$ ipython --no-banner

In [1]: import numpy as np

In [2]: np.set_printoptions(precision=2, suppress=True, linewidth=100)

In [3]: rd = lambda a: np.round(a, 2) + 0

In [4]: X = np.load("run4.npy")

In [5]: rd(X)
Out[5]: 
array([[-0.72,  0.45,  0.37, -0.29, -0.24],
       [-0.34, -0.58, -0.51, -0.46, -0.28],
       [-0.03,  0.4 , -0.55,  0.48, -0.56],
       [ 0.24,  0.55, -0.44, -0.57,  0.33],
       [-0.55, -0.02, -0.32,  0.38,  0.67]])

In [6]: # keeps lengths

In [7]: print(np.allclose(X, X.T))
False

In [8]: rd(np.linalg.det(X))
Out[8]: np.float64(1.0)

In [9]: rd(np.trace(X))
Out[9]: np.float64(-1.75)

In [10]: rd(np.abs(np.linalg.eigvals(X)).max())
Out[10]: np.float64(1.0)

In [11]: print(rd(np.sort(np.abs(np.linalg.eigvals(X)))))
[1. 1. 1. 1. 1.]

In [12]: np.allclose(X @ X.T, X.T @ X)
Out[12]: True

In [13]: rd((X - X.T) / 2)
Out[13]: 
array([[ 0.  ,  0.4 ,  0.2 , -0.26,  0.15],
       [-0.4 ,  0.  , -0.45, -0.51, -0.13],
       [-0.2 ,  0.45,  0.  ,  0.46, -0.12],
       [ 0.26,  0.51, -0.46,  0.  , -0.03],
       [-0.15,  0.13,  0.12,  0.03,  0.  ]])

In [14]: rd(np.kron(np.eye(2, dtype=int), X))
Out[14]: 
array([[-0.72,  0.45,  0.37, -0.29, -0.24,  0.  ,  0.  ,  0.  ,  0.  ,  0.  ],
       [-0.34, -0.58, -0.51, -0.46, -0.28,  0.  ,  0.  ,  0.  ,  0.  ,  0.  ],
       [-0.03,  0.4 , -0.55,  0.48, -0.56,  0.  ,  0.  ,  0.  ,  0.  ,  0.  ],
       [ 0.24,  0.55, -0.44, -0.57,  0.33,  0.  ,  0.  ,  0.  ,  0.  ,  0.  ],
       [-0.55, -0.02, -0.32,  0.38,  0.67,  0.  ,  0.  ,  0.  ,  0.  ,  0.  ],
       [ 0.  ,  0.  ,  0.  ,  0.  ,  0.  , -0.72,  0.45,  0.37, -0.29, -0.24],
       [ 0.  ,  0.  ,  0.  ,  0.  ,  0.  , -0.34, -0.58, -0.51, -0.46, -0.28],
       [ 0.  ,  0.  ,  0.  ,  0.  ,  0.  , -0.03,  0.4 , -0.55,  0.48, -0.56],
       [ 0.  ,  0.  ,  0.  ,  0.  ,  0.  ,  0.24,  0.55, -0.44, -0.57,  0.33],
       [ 0.  ,  0.  ,  0.  ,  0.  ,  0.  , -0.55, -0.02, -0.32,  0.38,  0.67]])

In [15]: rd(np.poly(X))
Out[15]: array([ 1.  ,  1.75,  1.04, -1.04, -1.75, -1.  ])

In [16]: rd(np.einsum("ij,ji->", X, X))
Out[16]: np.float64(1.0)

In [17]: rd(np.linalg.eigvals(X).sum().real)
Out[17]: np.float64(-1.75)

In [18]: rd(np.linalg.det(X[::-1]))
Out[18]: np.float64(1.0)

In [19]: rd(np.linalg.eigvals(X))
Out[19]: array([ 1.  +0.j  , -0.85+0.53j, -0.85-0.53j, -0.53+0.85j, -0.53-0.85j])

In [20]: rd(np.linalg.svd(X, compute_uv=False))
Out[20]: array([1., 1., 1., 1., 1.])

In [21]: rd(X @ X.T)
Out[21]: 
array([[1., 0., 0., 0., 0.],
       [0., 1., 0., 0., 0.],
       [0., 0., 1., 0., 0.],
       [0., 0., 0., 1., 0.],
       [0., 0., 0., 0., 1.]])

In [22]: vec = np.array([2, 2, 2, 3, -4])

In [23]: rhs = X @ vec

In [24]: rd(rhs)
Out[24]: array([ 0.3 , -3.14,  3.28, -2.33, -3.29])

In [25]: rd(np.linalg.solve(X, X[:, 3]))
Out[25]: array([0., 0., 0., 1., 0.])

In [26]: rd(np.linalg.solve(X, rhs + X[:, 1]))
Out[26]: array([ 2.,  3.,  2.,  3., -4.])

In [27]: rd(np.linalg.solve(X, rhs))
Out[27]: array([ 2.,  2.,  2.,  3., -4.])

In [28]: Y = np.array([[0, 2, 1, 3, 2, 2, 1, 1, 2, 3, 0, 3],
    ...:     [2, 1, 2, 1, 2, 0, 2, 1, 0, 0, 1, 1],
    ...:     [3, 2, 3, 2, 0, 3, 0, 3, 3, 2, 3, 0],
    ...:     [1, 3, 0, 3, 2, 0, 3, 0, 0, 2, 2, 0],
    ...:     [0, 3, 0, 3, 0, 2, 0, 2, 0, 0, 3, 3],
    ...:     [0, 1, 2, 0, 2, 0, 1, 2, 3, 2, 0, 2],
    ...:     [0, 1, 2, 1, 2, 3, 1, 0, 1, 0, 2, 2],
    ...:     [2, 3, 1, 0, 2, 3, 0, 2, 3, 2, 1, 3],
    ...:     [2, 0, 1, 3, 0, 3, 3, 1, 0, 1, 0, 2],
    ...:     [2, 2, 0, 1, 0, 2, 1, 2, 3, 3, 1, 0],
    ...:     [3, 0, 3, 1, 0, 2, 3, 2, 2, 1, 2, 2],
    ...:     [3, 0, 0, 2, 1, 1, 0, 0, 3, 1, 2, 3]])

In [29]: J = np.triu(Y, 1)

In [30]: J
Out[30]: 
array([[0, 2, 1, 3, 2, 2, 1, 1, 2, 3, 0, 3],
       [0, 0, 2, 1, 2, 0, 2, 1, 0, 0, 1, 1],
       [0, 0, 0, 2, 0, 3, 0, 3, 3, 2, 3, 0],
       [0, 0, 0, 0, 2, 0, 3, 0, 0, 2, 2, 0],
       [0, 0, 0, 0, 0, 2, 0, 2, 0, 0, 3, 3],
       [0, 0, 0, 0, 0, 0, 1, 2, 3, 2, 0, 2],
       [0, 0, 0, 0, 0, 0, 0, 0, 1, 0, 2, 2],
       [0, 0, 0, 0, 0, 0, 0, 0, 3, 2, 1, 3],
       [0, 0, 0, 0, 0, 0, 0, 0, 0, 1, 0, 2],
       [0, 0, 0, 0, 0, 0, 0, 0, 0, 0, 1, 0],
       [0, 0, 0, 0, 0, 0, 0, 0, 0, 0, 0, 2],
       [0, 0, 0, 0, 0, 0, 0, 0, 0, 0, 0, 0]])

In [31]: Y = np.array([[3, 2],
    ...:     [-1, 1],
    ...:     [-3, 3],
    ...:     [3, 1],
    ...:     [1, 1],
    ...:     [2, 2],
    ...:     [-1, 0],
    ...:     [3, 2],
    ...:     [0, 0],
    ...:     [2, 2],
    ...:     [-3, -2],
    ...:     [-3, 0]])

In [32]: np.linalg.matrix_rank(J @ Y)
Out[32]: np.int64(2)

In [33]: Y.T @ J.T
Out[33]: 
array([[  9,  -6,  16,  -3,  -8,   3, -12,  -8,  -4,  -3,  -6,   0],
       [ 22,   9,  12,   2,   2,   8,  -4,   2,   2,  -2,   0,   0]])

In [34]: print(np.einsum("ik,kj->ji", J, Y))
[[  9  -6  16  -3  -8   3 -12  -8  -4  -3  -6   0]
 [ 22   9  12   2   2   8  -4   2   2  -2   0   0]]

In [35]: rd(np.linalg.svd(J, compute_uv=False))
Out[35]: array([11.14,  5.1 ,  4.93,  4.47,  3.61,  2.34,  1.82,  0.7 ,  0.41,  0.35,  0.  ,  0.  ])

In [36]: rd(J @ np.linalg.pinv(J) @ J)
Out[36]: 
array([[0., 2., 1., 3., 2., 2., 1., 1., 2., 3., 0., 3.],
       [0., 0., 2., 1., 2., 0., 2., 1., 0., 0., 1., 1.],
       [0., 0., 0., 2., 0., 3., 0., 3., 3., 2., 3., 0.],
       [0., 0., 0., 0., 2., 0., 3., 0., 0., 2., 2., 0.],
       [0., 0., 0., 0., 0., 2., 0., 2., 0., 0., 3., 3.],
       [0., 0., 0., 0., 0., 0., 1., 2., 3., 2., 0., 2.],
       [0., 0., 0., 0., 0., 0., 0., 0., 1., 0., 2., 2.],
       [0., 0., 0., 0., 0., 0., 0., 0., 3., 2., 1., 3.],
       [0., 0., 0., 0., 0., 0., 0., 0., 0., 1., 0., 2.],
       [0., 0., 0., 0., 0., 0., 0., 0., 0., 0., 1., 0.],
       [0., 0., 0., 0., 0., 0., 0., 0., 0., 0., 0., 2.],
       [0., 0., 0., 0., 0., 0., 0., 0., 0., 0., 0., 0.]])

In [37]: rd(np.trace(np.linalg.pinv(J) @ J))
Out[37]: np.float64(10.0)

In [38]: np.linalg.lstsq(J[:-1].T, J[-1])[2]
Out[38]: np.int32(10)

In [39]: m1 = np.loadtxt("a.csv", delimiter=",")

In [40]: print(m1)
[[-8.42 -1.84 -0.2   0.8   1.68 -0.05  3.32 -0.49]
 [-3.34 -0.39  2.08 -0.08  1.06  2.57  0.74  1.4 ]
 [-5.29 -1.4   0.91 -0.2   1.18  0.54  2.96 -0.13]
 [ 3.44 -0.13 -2.11  0.23 -0.81 -3.39 -0.69 -1.48]
 [ 3.47  0.78 -0.86 -0.3  -1.25 -0.97 -1.4  -0.3 ]
 [-7.8  -2.17  0.31  0.42  1.7  -0.09  3.97 -0.2 ]
 [ 2.18  1.08  1.78 -0.12  0.66  2.56 -1.85  1.13]
 [-3.54 -0.01  2.52  0.46  2.14  3.14  0.92  0.92]
 [ 3.25  0.   -2.57 -0.27 -1.41 -2.78 -1.07 -1.17]
 [ 3.45  0.14 -2.6  -0.61 -0.93 -3.22 -0.94 -0.99]
 [ 8.51  1.82 -2.9  -0.15 -2.67 -3.44 -4.14 -1.18]
 [-2.59 -1.1  -1.48  0.05  0.39 -2.16  1.32 -1.01]
 [ 2.15  1.36  1.75 -0.17  0.04  2.68 -1.61  0.65]
 [ 4.52  2.04  4.14 -0.04  0.25  5.06 -3.34  2.56]
 [ 3.27  0.77 -0.56 -0.07 -0.67 -1.05 -1.31 -0.3 ]
 [-7.36 -2.5  -2.08  0.66  1.23 -2.22  4.09 -1.27]
 [ 0.13 -0.37 -1.27  0.13 -0.94 -1.95  0.33 -0.71]
 [ 2.13  0.71  0.15 -0.4  -0.39  0.53 -1.49  0.27]
 [ 0.22 -0.3  -1.35 -0.3  -0.56 -1.6  -0.11 -0.71]
 [ 5.43  1.63 -0.3   0.32 -1.35 -0.6  -3.02  0.07]
 [-7.2  -2.93 -4.6   0.64  0.27 -6.16  4.71 -2.84]
 [ 3.23  0.38 -1.99 -0.32 -0.54 -1.58 -1.25 -0.62]
 [-1.38  0.38  5.01 -0.33  0.9   5.54 -0.62  1.92]
 [-8.91 -1.56  2.88 -0.14  2.4   3.72  3.87  1.29]
 [-6.67 -3.37 -5.89  0.06 -0.39 -8.38  4.94 -3.06]
 [-8.63 -2.   -0.94  0.32  1.61 -0.12  4.04 -0.3 ]
 [ 5.2   2.14  2.46  0.07 -0.08  3.5  -3.06  1.49]
 [-3.97  0.19  4.31  0.42  1.84  4.89  0.6   1.55]
 [-8.2  -1.85 -0.46  0.26  1.93 -0.14  4.03 -0.36]
 [ 1.   -0.83 -2.64  0.1  -1.06 -3.78 -0.01 -1.18]
 [ 4.67  1.77  2.56  0.14 -0.11  3.14 -2.84  1.06]
 [-1.96 -2.   -3.68  0.21 -1.02 -4.42  1.52 -1.84]
 [ 8.6   1.45 -3.09 -0.12 -2.75 -3.38 -3.7  -0.83]
 [ 6.25  0.46 -3.49 -0.73 -2.06 -4.08 -2.38 -1.07]
 [ 8.04  1.97  0.13 -0.59 -1.15  0.13 -4.11  0.34]
 [-7.09 -3.35 -6.34  0.36 -0.1  -8.09  5.11 -2.55]
 [ 2.4   1.27  0.72  0.14 -0.26  0.23 -1.59  0.49]
 [-4.34 -2.23 -5.8  -0.17 -0.76 -6.74  3.45 -2.99]]

In [41]: basis = m1[[30, 3]].astype(float)

In [42]: for _ in range(6):
    ...:     labels = np.linalg.norm(m1[:, None] - basis, axis=-1).argmin(axis=1)
    ...:     basis = np.array([m1[labels == j].mean(axis=0) for j in range(2)])
    ...: 

In [43]: labels
Out[43]: 
array([1, 1, 1, 0, 0, 1, 0, 1, 0, 0, 0, 1, 0, 0, 0, 1, 0, 0, 0, 0, 1, 0, 0, 1, 1, 1, 0, 0, 1, 0, 0,
       1, 0, 0, 0, 1, 0, 1])

In [44]: print(rd(basis[1] - basis[0]))
[-9.4  -2.73 -1.4   0.37  1.55 -1.75  4.99 -0.94]

In [45]: print(np.bincount(labels))
[23 15]

In [46]: rd(basis)
Out[46]: 
array([[ 3.31,  0.81, -0.12, -0.13, -0.67, -0.15, -1.72,  0.04],
       [-6.09, -1.91, -1.52,  0.24,  0.89, -1.91,  3.27, -0.9 ]])

In [47]: feats = np.loadtxt("layer19.csv", delimiter=",")

In [48]: rd(feats)
Out[48]: 
array([[-3.27, -0.03,  0.48, -1.54, -2.28],
       [-0.03, -2.19, -1.9 , -2.43,  1.45],
       [ 0.48, -1.9 , -5.57, -1.8 , -1.69],
       [-1.54, -2.43, -1.8 , -1.56,  0.59],
       [-2.28,  1.45, -1.69,  0.59, -5.41]])

In [49]: # rows and columns are dependent

In [50]: left, sv, vt = np.linalg.svd(feats)

In [51]: V = vt[:(sv > 1e-8).sum()]

In [52]: rng = np.random.default_rng(5054)

In [53]: vec = feats[2] + 5 * feats[4] + rng.integers(2) * np.eye(5)[1]

In [54]: rd(vec)
Out[54]: array([-10.94,   6.35, -14.04,   1.12, -28.72])

In [55]: np.linalg.matrix_rank(np.vstack([feats, vec]))
Out[55]: np.int64(5)

In [56]: rd(np.diag(V.T @ V))
Out[56]: array([0.84, 0.55, 0.83, 1.  , 0.77])

In [57]: ev, V = np.linalg.eigh(feats)

In [58]: rd(ev)
Out[58]: array([-8., -7., -4.,  0.,  1.])

In [59]: np.abs(V[:, -1]).round(6).argmax()
Out[59]: np.int64(3)

In [60]: rd(V.T @ V)
Out[60]: 
array([[1., 0., 0., 0., 0.],
       [0., 1., 0., 0., 0.],
       [0., 0., 1., 0., 0.],
       [0., 0., 0., 1., 0.],
       [0., 0., 0., 0., 1.]])

In [61]: Y = np.array([[-1, 1], [0, -1]])

In [62]: arr = np.kron(np.eye(2, dtype=int), Y)

In [63]: arr
Out[63]: 
array([[-1,  1,  0,  0],
       [ 0, -1,  0,  0],
       [ 0,  0, -1,  1],
       [ 0,  0,  0, -1]])

In [64]: # triangular, det is the product of the diagonal

In [65]: arr @ arr
Out[65]: 
array([[ 1, -2,  0,  0],
       [ 0,  1,  0,  0],
       [ 0,  0,  1, -2],
       [ 0,  0,  0,  1]])

In [66]: (arr + arr.T) / 2
Out[66]: 
array([[-1. ,  0.5,  0. ,  0. ],
       [ 0.5, -1. ,  0. ,  0. ],
       [ 0. ,  0. , -1. ,  0.5],
       [ 0. ,  0. ,  0.5, -1. ]])

In [67]: np.allclose(arr, arr.T)
Out[67]: False

In [68]: rd(np.abs(np.linalg.eigvals(arr)).max())
Out[68]: np.float64(1.0)

In [69]: print(rd(np.sort(np.linalg.eigvals(arr))))
[-1. -1. -1. -1.]

In [70]: [int(np.linalg.matrix_rank(np.linalg.matrix_power(arr, p))) for p in range(1, 5)]
Out[70]: [4, 4, 4, 4]

In [71]: np.linalg.matrix_rank(arr - arr[0, 0] * np.eye(4))
Out[71]: np.int64(2)

In [72]: ev, V = np.linalg.eig(arr)

In [73]: print(arr @ V[:, 0] - ev[0] * V[:, 0])
[0. 0. 0. 0.]

In [74]: print(rd(np.sort(np.linalg.eigvals(arr @ arr))))
[1. 1. 1. 1.]

In [75]: P = np.triu(np.array([[3, 1, 0, 3], [0, 2, 0, 2], [0, 2, 0, 0], [0, 2, 3, 0]]), 1) + np.eye(4)

In [76]: Y = P @ arr @ np.linalg.inv(P)

In [77]: P @ arr - arr @ P
Out[77]: 
array([[ 0.,  0.,  0., -2.],
       [ 0.,  0.,  0.,  0.],
       [ 0.,  0.,  0.,  0.],
       [ 0.,  0.,  0.,  0.]])

In [78]: print(np.trace(Y), np.trace(arr))
-4.0 -4

In [79]: np.linalg.matrix_rank(Y)
Out[79]: np.int64(4)

In [80]: Y = arr / np.sqrt((arr ** 2).mean(axis=1, keepdims=True))

In [81]: rd(np.linalg.norm(Y, axis=1))
Out[81]: array([2., 2., 2., 2.])

In [82]: arr - arr.mean(axis=1, keepdims=True)
Out[82]: 
array([[-1.  ,  1.  ,  0.  ,  0.  ],
       [ 0.25, -0.75,  0.25,  0.25],
       [ 0.  ,  0.  , -1.  ,  1.  ],
       [ 0.25,  0.25,  0.25, -0.75]])

In [83]: W0 = np.loadtxt("out17.csv", delimiter=",")

In [84]: W0
Out[84]: 
array([[-4.21,  1.4 , -0.1 ],
       [-1.82,  0.6 , -0.2 ],
       [ 0.58, -0.2 ,  2.9 ],
       [ 0.23, -0.1 ,  1.1 ],
       [ 6.79, -2.2 ,  2.3 ],
       [-0.25,  0.1 , -0.4 ],
       [ 1.22, -0.4 ,  0.4 ],
       [-2.58,  0.9 ,  0.8 ],
       [ 1.18, -0.4 , -1.3 ],
       [-2.36,  0.8 , -0.2 ],
       [-2.94,  1.  ,  0.9 ],
       [-3.65,  1.2 ,  0.2 ],
       [ 0.78, -0.3 ,  0.5 ],
       [-0.49,  0.2 ,  0.5 ],
       [-3.08,  1.  ,  0.  ],
       [ 4.65, -1.6 , -2.  ],
       [ 1.71, -0.6 ,  0.3 ],
       [ 2.42, -0.8 ,  0.5 ],
       [-1.82,  0.6 ,  0.7 ],
       [-2.47,  0.8 , -0.7 ],
       [-6.15,  2.  ,  0.  ],
       [ 5.38, -1.8 ,  1.1 ],
       [-0.01,  0.  , -1.  ],
       [ 0.79, -0.3 , -0.5 ],
       [ 6.41, -2.1 ,  0.4 ],
       [-2.86,  0.9 ,  1.  ],
       [-3.24,  1.1 , -0.5 ],
       [-3.01,  1.  , -1.1 ],
       [ 0.98, -0.3 , -0.9 ],
       [ 8.1 , -2.7 , -0.4 ],
       [-1.21,  0.4 ,  0.4 ],
       [ 7.61, -2.6 ,  0.8 ],
       [-4.17,  1.4 ,  0.2 ],
       [ 1.  , -0.3 , -0.7 ],
       [ 1.81, -0.6 , -0.5 ],
       [ 1.73, -0.6 , -0.5 ],
       [ 2.06, -0.7 ,  1.  ],
       [ 2.72, -0.9 ,  0.1 ],
       [-5.11,  1.7 ,  0.7 ],
       [ 0.55, -0.2 ,  2.  ],
       [-4.22,  1.4 , -0.2 ],
       [ 1.2 , -0.4 ,  0.5 ]])

In [85]: vec = np.array([5, 0, 0])

In [86]: rhs = W0 @ vec

In [87]: coef, lr = np.zeros(3), 1 / np.linalg.norm(W0, 2) ** 2

In [88]: for i in range(10):
    ...:     coef -= lr * W0.T @ (W0 @ coef - rhs)
    ...:     if i % 2 == 0: print(i, round(np.linalg.norm(W0 @ coef - rhs), 2))
    ...: 
0 0.85
2 0.75
4 0.67
6 0.59
8 0.53

In [89]: rd(coef)
Out[89]: array([ 4.5 , -1.5 ,  0.07])

In [90]: left, sv, vt = np.linalg.svd(W0)

In [91]: rd(sv)
Out[91]: array([23.55,  6.12,  0.17])

In [92]: Y = left[:, :2] @ np.diag(sv[:2]) @ vt[:2]

In [93]: rd(np.linalg.norm(W0 - Y) / np.linalg.norm(W0))
Out[93]: np.float64(0.01)

In [94]: mat = np.load("m.npy")

In [95]: mat
Out[95]: 
array([[ 0.34, -2.88, -2.89, -2.83,  3.2 , -1.52, -4.04, -1.28, -3.39,  3.49,  4.89, -1.16],
       [ 0.01, -6.1 , -6.41, -5.66,  6.18, -4.29, -7.95, -1.93, -6.2 ,  7.76,  9.91, -2.26],
       [-0.21, -0.09, -0.36, -0.02, -0.32,  0.62, -0.06,  0.57, -0.1 ,  0.05,  0.57,  0.53],
       [ 0.18, -5.95, -5.85, -6.4 ,  5.92, -3.88, -7.85, -2.03, -6.7 ,  7.73,  9.97, -2.09],
       [ 0.03, -0.01,  0.08,  0.28, -0.09,  0.51,  0.19, -0.24, -0.25,  0.13,  0.32, -0.55],
       [-0.34, -2.91, -3.08, -2.94,  2.57, -1.81, -4.04, -0.45, -3.22,  3.76,  5.2 , -1.24],
       [-0.14, -6.53, -5.88, -6.42,  5.75, -4.07, -8.29, -1.79, -6.42,  7.89, 10.26, -2.25],
       [ 0.33, -3.03, -2.64, -2.7 ,  2.89, -2.19, -4.03, -0.96, -2.76,  4.24,  4.68, -0.84],
       [-0.55, -3.01, -3.17, -3.31,  2.51, -0.77, -4.09, -1.36, -2.92,  4.14,  5.  , -0.95],
       [ 0.09,  0.09, -0.55, -0.29, -0.2 ,  0.08,  0.04,  0.  ,  0.45,  0.42, -0.4 ,  0.14],
       [-0.23, -5.79, -6.13, -5.72,  6.05, -3.85, -8.18, -2.09, -6.24,  8.  ,  9.96, -2.15],
       [ 0.03, -3.26, -2.88, -3.52,  2.66, -1.87, -4.1 , -0.68, -3.53,  3.68,  5.1 , -0.68],
       [ 0.57, -5.79, -6.22, -5.89,  6.42, -4.32, -7.63, -1.96, -6.34,  7.87,  9.65, -1.82]])

In [96]: W = np.array([[0, -1],
    ...:     [-2, -2],
    ...:     [0, 0],
    ...:     [2, -2],
    ...:     [0, 1],
    ...:     [-1, 2],
    ...:     [-1, 0],
    ...:     [0, 2],
    ...:     [1, -2],
    ...:     [0, 1],
    ...:     [0, -2],
    ...:     [-1, 1]])

In [97]: coef = np.array([6, 4])

In [98]: H = np.maximum(mat @ W + coef, 0)

In [99]: (H > 0).mean(axis=0)
Out[99]: array([1., 1.])

In [100]: print(np.linalg.matrix_rank(H))
2

In [101]: basis = np.array([[4, 0, 2], [1, 0, -2]])

In [102]: W @ basis
Out[102]: 
array([[ -1,   0,   2],
       [-10,   0,   0],
       [  0,   0,   0],
       [  6,   0,   8],
       [  1,   0,  -2],
       [ -2,   0,  -6],
       [ -4,   0,  -2],
       [  2,   0,  -4],
       [  2,   0,   6],
       [  1,   0,  -2],
       [ -2,   0,   4],
       [ -3,   0,  -4]])
